$ ipython --no-banner

In [1]: import numpy as np

In [2]: import numpy.linalg as la

In [3]: np.set_printoptions(precision=2, suppress=True, linewidth=100)

In [4]: out = np.array([[1, -4, -9, 5], [-4, -7, -2, -3], [0, -4, -7, 3], [3, 4, 6, 1]])

In [5]: W0 = np.triu(out)

In [6]: W0
Out[6]: 
array([[ 1, -4, -9,  5],
       [ 0, -7, -2, -3],
       [ 0,  0, -7,  3],
       [ 0,  0,  0,  1]])

In [7]: # triangular: eigenvalues sit on the diagonal

In [8]: W = np.array([[-2, 4, -7, -7, 7, -1],
   ...:     [-7, -1, 8, -7, -6, -6],
   ...:     [9, -3, -9, -2, 5, 8],
   ...:     [-7, 0, 5, 7, -7, 1]])

In [9]: coef = np.array([3, 3, 3, -1, -3, 0])

In [10]: hid = np.maximum(W0 @ W + coef, 0)

In [11]: (hid > 0).astype(int)
Out[11]: 
array([[0, 1, 1, 1, 0, 0],
       [1, 1, 0, 1, 1, 1],
       [0, 1, 1, 1, 0, 0],
       [0, 1, 1, 1, 0, 1]])

In [12]: (hid > 0).mean(axis=0)
Out[12]: array([0.25, 1.  , 0.75, 1.  , 0.25, 0.5 ])

In [13]: C = np.array([[3, 1, 1], [2, 3, 3], [0, 0, 2], [0, 0, 2], [2, 0, 3], [2, 3, 0]])

In [14]: hid @ C
Out[14]: 
array([[ 76, 114, 400],
       [343, 172, 315],
       [ 48,  72, 302],
       [  8,  12,  37]])

In [15]: W @ C
Out[15]: 
array([[ 14,   7,   3],
       [-47, -28, -26],
       [ 47,  24,  -7],
       [-33,  -4,  -4]])

In [16]: (hid @ C).round(6).argmax(axis=1)
Out[16]: array([2, 0, 2, 2])

In [17]: P = np.triu(np.array([[5, 4, 4, 4], [4, 0, 5, 0], [3, 3, 5, 0], [1, 1, 4, 5]]), 1) + np.eye(4)

In [18]: out = P @ W0 @ la.inv(P)

In [19]: np.trace(out), np.trace(W0)
Out[19]: (np.float64(-12.0), np.int64(-12))

In [20]: round(la.det(out), 2)
Out[20]: np.float64(49.0)

In [21]: np.poly(out)
Out[21]: array([  1.,  12.,  22., -84.,  49.])

In [22]: print(out)
[[  1. -36. 131.   5.]
 [  0.  -7.  -2.  12.]
 [  0.   0.  -7.   3.]
 [  0.   0.   0.   1.]]
